% ipython --no-banner

In [1]: import numpy as np

In [2]: np.set_printoptions(precision=2, suppress=True, linewidth=120)

In [3]: m1 = np.loadtxt("case19.csv", delimiter=",")

In [4]: print(m1)
[[ 2.  0.  5.  0.  4.]
 [10.  4.  3.  9.  6.]
 [ 7.  6. 12.  2. 15.]
 [ 1.  0.  0.  0.  0.]
 [ 3.  1.  9.  2. 10.]
 [ 0.  0.  3.  0.  0.]
 [ 5.  3.  6.  0.  0.]
 [ 5.  4.  9.  1.  2.]
 [ 0.  0.  2.  0.  3.]
 [ 0.  0.  0.  0.  0.]
 [ 0.  0.  0.  0.  0.]
 [ 1.  0.  0.  1.  0.]
 [ 0.  0.  0.  0.  0.]
 [ 0.  0.  0.  0.  0.]
 [ 3.  0.  0.  1.  0.]
 [14. 11.  7.  8.  0.]
 [ 0.  0.  0.  0.  0.]
 [ 0.  0.  0.  0.  0.]
 [18. 14. 10. 13. 13.]
 [ 0.  0.  0.  0.  0.]
 [ 9.  6.  7.  6.  2.]
 [ 0.  0.  0.  0.  0.]
 [ 0.  0.  0.  0.  0.]
 [ 0.  0.  0.  0.  0.]
 [ 0.  0.  0.  0.  0.]
 [ 0.  0.  0.  0.  0.]
 [ 0.  0.  1.  0.  0.]
 [ 9.  8.  9.  1.  2.]
 [ 1.  0.  8.  0.  3.]]

In [5]: Ac = m1 - m1.mean(axis=0)

In [6]: vecs = np.linalg.svd(Ac)[2][:1]

In [7]: M2 = Ac - Ac @ vecs.T @ vecs

In [8]: print(M2.std(axis=0))
[1.3  1.21 2.13 1.62 2.6 ]

In [9]: print(np.cov(Ac @ vecs.T, rowvar=False))
61.47296966342646

In [10]: print(np.diag(vecs.T @ vecs))
[0.34 0.2  0.18 0.13 0.15]

In [11]: C2 = np.cov(m1, rowvar=False)

In [12]: print(np.polyfit(m1[:, 1], m1[:, 2], 1))
[0.78 1.6 ]

In [13]: print(np.argsort(-m1.std(axis=0).round(6), kind="stable"))
[0 4 2 1 3]

In [14]: Ac = m1 - m1.mean(axis=1)
ValueError: operands could not be broadcast together with shapes (29,5) (29,) 


In [15]: Ac = m1 - m1.mean(axis=0)

In [16]: Uu, sv, Vh = np.linalg.svd(Ac, full_matrices=False)

In [17]: print(np.round(sv ** 2 / (sv ** 2).sum(), 2) + 0)
[0.78 0.14 0.06 0.01 0.  ]

In [18]: print(np.searchsorted(np.cumsum(sv ** 2) / (sv ** 2).sum(), 0.9) + 1)
2

In [19]: x = np.array([1, -4, 5, -1, -1])

In [20]: target = m1 @ x

In [21]: print(target)
[ 23.  -6.  26.   1.  32.  15.  23.  31.   7.   0.   0.   0.   0.   0.   2.  -3.   0.   0. -14.   0.  12.   0.   0.
   0.   0.   0.   5.  19.  38.]

In [22]: print(np.linalg.lstsq(m1, target)[0])
[ 1. -4.  5. -1. -1.]

In [23]: np.linalg.solve(m1, target)
LinAlgError: Last 2 dimensions of the array must be square


In [24]: rng = np.random.default_rng(45)

In [25]: target = target + 0.02 * rng.normal(size=29)

In [26]: print(target.round(2) + 0)
[ 22.99  -6.01  26.     1.02  32.    15.01  23.01  31.01   6.98   0.01   0.    -0.01  -0.01   0.     1.98  -3.03   0.
   0.02 -14.     0.01  11.99  -0.02  -0.03  -0.02   0.03   0.     4.96  19.    37.99]

In [27]: b, *_ = np.linalg.lstsq(m1, target)

In [28]: print(b.round())
[ 1. -4.  5. -1. -1.]

In [29]: print(b)
[ 1. -4.  5. -1. -1.]

In [30]: W1 = np.array([[2, 0], [0, 2], [2, 0], [2, 2], [0, 0]])

In [31]: b = np.array([1, 3])

In [32]: H = np.maximum(m1 @ W1 + b, 0)

In [33]: print((H > 0).astype(int))
[[1 1]
 [1 1]
 [1 1]
 [1 1]
 [1 1]
 [1 1]
 [1 1]
 [1 1]
 [1 1]
 [1 1]
 [1 1]
 [1 1]
 [1 1]
 [1 1]
 [1 1]
 [1 1]
 [1 1]
 [1 1]
 [1 1]
 [1 1]
 [1 1]
 [1 1]
 [1 1]
 [1 1]
 [1 1]
 [1 1]
 [1 1]
 [1 1]
 [1 1]]

In [34]: print((H > 0).mean(axis=0))
[1. 1.]

In [35]: print(np.linalg.matrix_rank(H))
2

In [36]: cent = np.array([[-1, 2], [5, 9]])

In [37]: print((H @ cent).round(6).argmax(axis=1))
[1 1 1 1 1 1 1 1 1 1 1 1 1 1 1 1 1 1 1 1 1 1 1 1 1 1 1 1 1]

In [38]: print(W1 @ cent)
[[-2  4]
 [10 18]
 [-2  4]
 [ 8 22]
 [ 0  0]]

In [39]: r0 = np.array([3, 0, 4]) + 0.5

In [40]: J = np.outer(r0, r0) / (r0 @ r0)

In [41]: print(J)
[[0.37 0.05 0.48]
 [0.05 0.01 0.07]
 [0.48 0.07 0.62]]

In [42]: print(np.round(np.linalg.eigvals(J), 2) + 0)
[0. 1. 0.]

In [43]: print(np.einsum("ii->", J))
1.0

In [44]: arr = np.load("out18.npy")

In [45]: print(arr)
[[  1.11   1.88 -12.7   -2.47  -3.28]
 [  0.42   0.7   -9.92  -1.55  -3.19]
 [ -0.05  -0.08  -7.77  -0.94  -2.97]
 [ -0.62  -1.    -3.54  -0.1   -1.93]
 [ -0.62  -0.99  -2.4    0.01  -1.45]
 [  0.53   0.76   0.58   0.09   0.28]
 [  1.2    1.59   1.05   0.59  -0.1 ]
 [  2.05   0.88   3.58   6.93  -7.92]
 [  2.02   0.72   3.76   7.33  -8.43]
 [  1.49  -1.45   5.9   11.97 -14.18]
 [  0.54  -4.44   8.62  17.39 -20.82]
 [  0.08  -5.79   9.81  19.65 -23.57]]

In [46]: # rank 3

In [47]: Ac = arr - arr.mean(axis=1)
ValueError: operands could not be broadcast together with shapes (12,5) (12,) 


In [48]: Ac = arr - arr.mean(axis=0)

In [49]: Uu, sv, Vh = np.linalg.svd(Ac, full_matrices=False)

In [50]: print(np.round(Ac.mean(axis=0), 2) + 0)
[0. 0. 0. 0. 0.]

In [51]: print(np.abs(Vh[0]).argmax())
4

In [52]: print((np.sign(Uu[:, 0]) == np.sign(Uu[0, 0])).astype(int))
[1 1 1 1 1 1 1 0 0 0 0 0]

In [53]: print(round((sv ** 2).sum() ** 2 / (sv ** 4).sum(), 2))
1.22

In [54]: print(np.round(sv ** 2 / (sv ** 2).sum(), 2) + 0)
[0.9  0.09 0.01 0.   0.  ]

In [55]: print(np.linalg.matrix_rank(Ac))
3

In [56]: F = np.triu(rng.random((3, 3)) < 0.8, 1).astype(int)

In [57]: F = F + F.T

In [58]: print(F)
[[0 1 1]
 [1 0 1]
 [1 1 0]]

In [59]: # equal to its transpose

In [60]: x = np.array([-2, -3, -2])

In [61]: print(F @ (2 * x))
[-10  -8 -10]

In [62]: print(F @ np.eye(3)[1])
[1. 0. 1.]

In [63]: print(F @ np.ones(3))
[2. 2. 2.]

In [64]: print(np.sign((F @ x).round(6)))
[-1 -1 -1]

In [65]: print((F * x).sum(axis=1))
[-5 -4 -5]

In [66]: print(F * x)
[[ 0 -3 -2]
 [-2  0 -2]
 [-2 -3  0]]

In [67]: evals, vecs = np.linalg.eigh(F)

In [68]: x = np.array([2, 2, 1])

In [69]: print(vecs * np.abs(evals) @ vecs.T)
[[1.33 0.33 0.33]
 [0.33 1.33 0.33]
 [0.33 0.33 1.33]]

In [70]: print((np.sign(vecs[:, -1].round(6)) == np.sign(vecs[0, -1].round(6))).astype(int))
[1 1 1]

In [71]: print(x @ F @ x)
16

In [72]: print(np.abs(F).sum(axis=1).max(), round(float(np.abs(evals).max()), 2))
2 2.0

In [73]: print(vecs * np.maximum(evals, 0) @ vecs.T)
[[0.67 0.67 0.67]
 [0.67 0.67 0.67]
 [0.67 0.67 0.67]]

In [74]: r0, r1 = F[1], F[0]

In [75]: print(r0 @ r0)
2

In [76]: p = (r0 @ r1) / (r0 @ r0) * r0

In [77]: print((r1 - p) @ r0)
0.0

In [78]: print(round(np.linalg.norm(r0 + r1) ** 2 + np.linalg.norm(r0 - r1) ** 2, 2))
8.0

In [79]: print(p)
[0.5 0.  0.5]

In [80]: X = np.array([[2, 1, 0, 0], [1, -2, 2, 1], [-2, 3, -1, -1], [1, 2, 1, 1]])

In [81]: th = np.radians(15)

In [82]: R = np.eye(4)

In [83]: R[2, 2] = R[0, 0] = np.cos(th)

In [84]: R[2, 0], R[0, 2] = -np.sin(th), np.sin(th)

In [85]: print(R)
[[ 0.97  0.    0.26  0.  ]
 [ 0.    1.    0.    0.  ]
 [-0.26  0.    0.97  0.  ]
 [ 0.    0.    0.    1.  ]]

In [86]: M2 = X @ R.T

In [87]: print(np.abs(M2 - X).max(axis=0))
[0.48 0.   0.55 0.  ]

In [88]: print(np.allclose(np.linalg.norm(X, axis=1), np.linalg.norm(M2, axis=1)))
True

In [89]: print(np.allclose(X @ X.T, M2 @ M2.T))
True

In [90]: E = np.array([[2, 2, -1, 0], [2, -2, 1, 1], [-1, 1, 2, 0], [0, 1, 0, 2]])

In [91]: # equal to its transpose

In [92]: print(np.all(np.linalg.eigvalsh(E) > 0))
False

In [93]: print(round(np.linalg.eigvalsh(E).min(), 2))
-3.31

In [94]: P = np.triu(np.array([[2, 0, 1, 2], [0, 2, 2, 1], [0, 1, 2, 1], [1, 0, 0, 1]]), 1) + np.eye(4)

In [95]: M2 = P @ E @ np.linalg.inv(P)

In [96]: print(np.trace(M2), np.trace(E))
4.0 4

In [97]: print(np.linalg.matrix_rank(M2))
4

In [98]: evals, vecs = np.linalg.eigvalsh(E)
ValueError: too many values to unpack (expected 2)


In [99]: evals, vecs = np.linalg.eigh(E)

In [100]: print(np.linalg.eigvalsh(E @ E))
[ 2.73  5.99 10.32 10.96]

In [101]: print(evals.sum(), np.trace(E))
4.0 4

In [102]: print(np.linalg.svd(E, compute_uv=False))
[3.31 3.21 2.45 1.65]

In [103]: print(np.round(vecs @ np.diag(evals) @ vecs.T, 2) + 0)
[[ 2.  2. -1.  0.]
 [ 2. -2.  1.  1.]
 [-1.  1.  2.  0.]
 [ 0.  1.  0.  2.]]

In [104]: print(evals)
[-3.31  1.65  2.45  3.21]

In [105]: print(np.linalg.eigvalsh(E + 2 * np.eye(4)))
[-1.31  3.65  4.45  5.21]

In [106]: feats = np.load("dump.npy")

In [107]: print(feats)
[[ -1   3  -1]
 [ -4   3   1]
 [ -3   1  -2]
 [ -5   1  -3]
 [ -2   4  -5]
 [ -1   2  -4]
 [ -2   5  -1]
 [ -4   2  -3]
 [ -3   4  -4]
 [ -1   5  -7]
 [  2   6  -9]
 [  3   9  -9]
 [  4   9  -7]
 [  4   9  -7]
 [  6   6  -4]
 [  4   9  -5]
 [  3   8  -8]
 [  1   9  -6]
 [  1  12  -9]
 [ -1  15 -10]
 [ -1  13  -8]
 [ -4  10  -6]]

In [108]: # row 13 repeats row 12

In [109]: Ac = (feats - feats.mean(axis=0)) / feats.std(axis=0)

In [110]: print(np.argwhere(np.abs(Ac) > 2))
[[ 1  2]
 [19  1]]

In [111]: b = np.linalg.lstsq(np.delete(Ac, 1, axis=1), Ac[:, 1])[0]

In [112]: print(round(1 - np.var(Ac[:, 1] - np.delete(Ac, 1, axis=1) @ b), 2))
0.6

In [113]: print(b)
[ 0.09 -0.72]
